$ python3 -q
>>> import numpy as np
>>> np.set_printoptions(precision=2, suppress=True, linewidth=120)
>>> def rd(a):
...     return np.round(a, 2) + 0
... 
>>> mat = np.load("run19.npy")
>>> rd(mat)
array([[ 0.05, -0.16,  0.16],
       [-0.16,  0.47, -0.47],
       [ 0.16, -0.47,  0.47]])
>>> x = np.array([5, 1, 0])
>>> rd(mat @ x)
array([ 0.11, -0.32,  0.32])
>>> rd(np.eye(3) - mat)
array([[ 0.95,  0.16, -0.16],
       [ 0.16,  0.53,  0.47],
       [-0.16,  0.47,  0.53]])
>>> np.trace(mat)
np.float64(1.0)
>>> rd(np.linalg.eigvalsh(2 * mat - np.eye(3)))
array([-1., -1.,  1.])
>>> rd((x - mat @ x) @ (mat @ x))
np.float64(0.0)
>>> gram = mat.T @ mat
>>> np.allclose(gram, gram.T)
True
>>> rd(np.linalg.eigvalsh(gram)[::-1])
array([1., 0., 0.])
>>> rd(np.diag(gram))
array([0.05, 0.47, 0.47])
>>> np.trace(gram), rd((mat ** 2).sum())
(np.float64(1.0), np.float64(1.0))
>>> E = np.load("block19.npy")
>>> E
array([[ 0,  3,  3,  1,  1],
       [ 1,  3,  3,  3,  0],
       [-2, -3, -3, -5,  1]])
>>> r = np.linalg.matrix_rank(E)
>>> r
np.int64(2)
>>> N = np.linalg.svd(E)[2][r:].T
>>> [int(np.linalg.matrix_rank(np.delete(E, i, axis=0))) for i in range(3)]
[2, 2, 2]
>>> [int(np.linalg.matrix_rank(E[:i])) for i in range(1, len(E) + 1)]
[1, 2, 2]
>>> N.shape
(5, 3)
>>> rd(N @ N.T)
array([[ 0.83,  0.03,  0.03, -0.33,  0.18],
       [ 0.03,  0.55, -0.45, -0.1 , -0.18],
       [ 0.03, -0.45,  0.55, -0.1 , -0.18],
       [-0.33, -0.1 , -0.1 ,  0.31,  0.29],
       [ 0.18, -0.18, -0.18,  0.29,  0.76]])
>>> np.allclose(E @ N, 0)
True
>>> np.linalg.matrix_rank(E.T @ E), np.linalg.matrix_rank(E @ E.T)
(np.int64(2), np.int64(2))
>>> [int(np.linalg.matrix_rank(E[:, :j + 1])) for j in range(5)]
[1, 2, 2, 2, 2]
